% python3 -q
>>> import numpy as np
>>> np.set_printoptions(precision=3, suppress=True, linewidth=160, floatmode="fixed")
>>> feats = np.loadtxt("arr.csv", delimiter=",")
>>> feats
array([[ 0.000,  0.800,  0.300, -0.200, -0.200,  0.300, -0.400],
       [ 0.400,  0.000, -1.000,  0.300,  0.300, -0.400,  0.200],
       [ 1.300,  1.900,  1.200,  0.800,  0.300,  0.100, -0.100],
       [ 2.000,  1.700,  0.400,  0.000, -0.600, -1.900,  1.400],
       [ 1.100, -1.000, -1.300,  1.200, -1.900, -0.400,  1.100],
       [ 1.700,  0.200, -0.300,  1.300,  0.900,  0.800,  0.400],
       [-0.500,  0.500, -0.700,  1.800,  2.900, -0.500, -0.800],
       [ 1.100,  0.500, -0.800,  0.200, -0.700,  0.300,  0.800],
       [ 0.500,  1.600,  0.200, -1.100, -2.700, -1.900, -1.100],
       [ 0.800,  0.100,  0.300, -0.800, -2.000, -0.100,  0.700],
       [-0.400,  1.700, -0.500,  0.000, -1.800, -0.400,  1.300],
       [-0.100,  0.600, -1.400, -0.600,  0.300,  0.500,  0.900],
       [ 0.600,  1.000,  0.800,  1.300, -0.800, -1.900, -0.300],
       [ 2.200, -0.900,  1.800, -0.600,  0.200,  1.100,  0.300],
       [ 1.000,  0.800, -0.200,  0.300,  1.500, -0.500,  0.400],
       [ 0.100,  1.300,  0.100,  0.000,  0.400, -0.100,  0.300],
       [ 0.000,  0.400,  0.200,  1.600, -1.100, -0.200,  1.800],
       [ 0.200,  1.000,  0.600, -0.500, -0.200,  0.700,  0.800],
       [-0.200, -0.100,  0.800, -0.800, -1.600,  2.300,  2.300],
       [ 0.400, -0.600, -1.300,  1.100,  0.800, -0.800, -0.400],
       [-0.300, -0.100,  0.400,  0.300,  0.000,  0.500, -0.400],
       [ 1.500,  1.100,  2.400, -0.400,  0.000, -0.500,  0.300],
       [ 0.100, -0.300,  0.200, -0.100,  2.000, -2.300, -1.900],
       [-0.400, -1.300, -0.300,  0.400, -0.900,  1.000, -0.200],
       [ 1.600, -0.600, -0.700, -0.700,  0.800, -1.900,  0.700],
       [ 0.700, -0.300,  0.000,  1.600, -1.300,  0.500,  0.400],
       [-0.300,  1.200, -1.000,  0.200, -0.100,  0.000,  0.000],
       [ 1.500,  1.100, -0.300, -1.200,  1.500,  0.400,  1.600],
       [-0.200, -1.700,  0.500, -2.400,  0.200,  1.400,  0.000],
       [ 0.300,  0.000,  0.300,  1.100,  0.000, -2.000,  1.200],
       [-0.400, -1.600,  0.200,  0.300,  0.500, -0.400, -1.100],
       [-0.200,  0.000, -0.800,  0.800,  0.000, -0.100,  1.800],
       [-2.700, -2.100, -3.300,  0.900,  0.600,  0.900, -6.000],
       [ 1.300,  0.900, -0.100, -0.200,  1.600,  0.900, -1.400],
       [ 2.400,  0.300, -0.800, -0.100, -0.600, -2.400,  0.900]])
>>> other = np.c_[feats[:, :2] @ np.array([[2, 0], [-1, -2]]), np.array([2, 1, 1, 1, 0, 2, 0, 2, 0, 1, 1, 1, 1, 2, 1, 2, 2, 1, 0, 1, 0, 0, 2, 0, 1, 1, 1, 2, 1, 1, 0, 2, 2, 2, 2])]
>>> other
array([[-0.800, -1.600,  2.000],
       [ 0.800,  0.000,  1.000],
       [ 0.700, -3.800,  1.000],
       [ 2.300, -3.400,  1.000],
       [ 3.200,  2.000,  0.000],
       [ 3.200, -0.400,  2.000],
       [-1.500, -1.000,  0.000],
       [ 1.700, -1.000,  2.000],
       [-0.600, -3.200,  0.000],
       [ 1.500, -0.200,  1.000],
       [-2.500, -3.400,  1.000],
       [-0.800, -1.200,  1.000],
       [ 0.200, -2.000,  1.000],
       [ 5.300,  1.800,  2.000],
       [ 1.200, -1.600,  1.000],
       [-1.100, -2.600,  2.000],
       [-0.400, -0.800,  2.000],
       [-0.600, -2.000,  1.000],
       [-0.300,  0.200,  0.000],
       [ 1.400,  1.200,  1.000],
       [-0.500,  0.200,  0.000],
       [ 1.900, -2.200,  0.000],
       [ 0.500,  0.600,  2.000],
       [ 0.500,  2.600,  0.000],
       [ 3.800,  1.200,  1.000],
       [ 1.700,  0.600,  1.000],
       [-1.800, -2.400,  1.000],
       [ 1.900, -2.200,  2.000],
       [ 1.300,  3.400,  1.000],
       [ 0.600,  0.000,  1.000],
       [ 0.800,  3.200,  0.000],
       [-0.400,  0.000,  2.000],
       [-3.300,  4.200,  2.000],
       [ 1.700, -1.800,  2.000],
       [ 4.500, -0.600,  2.000]])
>>> np.linalg.matrix_rank(other)
np.int64(3)
>>> C2 = feats.T @ feats
>>> np.linalg.matrix_rank(C2)
np.int64(7)
>>> np.linalg.eigvalsh(C2)[::-1]
array([112.762,  58.528,  43.592,  32.171,  24.269,  19.915,  16.653])
>>> J = np.load("sample6.npy")
>>> J
array([[ 0,  0,  0, -1],
       [ 0, -1,  0,  0],
       [ 0,  0,  3,  0],
       [-2,  0,  0, -1]])
>>> np.round(np.linalg.norm(J, 1), 3), round(float(np.linalg.norm(J, np.inf)), 3)
(np.float64(3.0), 3.0)
>>> round(float(np.linalg.norm(J, "nuc")), 3)
7.162
>>> J[2] @ J[1]
np.int64(0)
>>> round(np.linalg.norm(J, 2), 3)
np.float64(3.0)
>>> np.round(np.linalg.norm(J) ** 2 / np.linalg.norm(J, 2) ** 2, 3)
np.float64(1.778)
>>> m1 = np.array([[2, 9, 4, 6, 8, 9, 5],
...     [4, 6, 6, 0, 8, 2, 2],
...     [5, 1, 9, 4, 1, 5, 5],
...     [1, 2, 1, 9, 5, 9, 2],
...     [6, 5, 0, 7, 0, 0, 3],
...     [5, 5, 0, 7, 9, 5, 0],
...     [1, 2, 7, 8, 7, 7, 9]])
>>> np.trace(m1)
np.int64(40)
>>> (m1 + m1.T) / 2
array([[2.000, 6.500, 4.500, 3.500, 7.000, 7.000, 3.000],
       [6.500, 6.000, 3.500, 1.000, 6.500, 3.500, 2.000],
       [4.500, 3.500, 9.000, 2.500, 0.500, 2.500, 6.000],
       [3.500, 1.000, 2.500, 9.000, 6.000, 8.000, 5.000],
       [7.000, 6.500, 0.500, 6.000, 0.000, 4.500, 5.000],
       [7.000, 3.500, 2.500, 8.000, 4.500, 5.000, 3.500],
       [3.000, 2.000, 6.000, 5.000, 5.000, 3.500, 9.000]])
>>> np.linalg.matrix_power(m1, 2)
array([[164, 183, 139, 241, 238, 190, 129],
       [122, 132, 120, 134, 118, 102, 104],
       [ 99, 108, 146, 184, 157, 188, 128],
       [101, 114,  48, 205, 165, 158,  65],
       [ 42, 104,  82, 123, 144, 148,  81],
       [116, 159,  57, 191, 160, 143,  76],
       [139, 132, 150, 276, 197, 218, 162]])
>>> np.round(np.linalg.det(m1), 3)
np.float64(321488.0)
>>> (m1 - m1.T) / 2
array([[ 0.000,  2.500, -0.500,  2.500,  1.000,  2.000,  2.000],
       [-2.500,  0.000,  2.500, -1.000,  1.500, -1.500,  0.000],
       [ 0.500, -2.500,  0.000,  1.500,  0.500,  2.500, -1.000],
       [-2.500,  1.000, -1.500,  0.000, -1.000,  1.000, -3.000],
       [-1.000, -1.500, -0.500,  1.000,  0.000, -4.500, -2.000],
       [-2.000,  1.500, -2.500, -1.000,  4.500,  0.000, -3.500],
       [-2.000,  0.000,  1.000,  3.000,  2.000,  3.500,  0.000]])
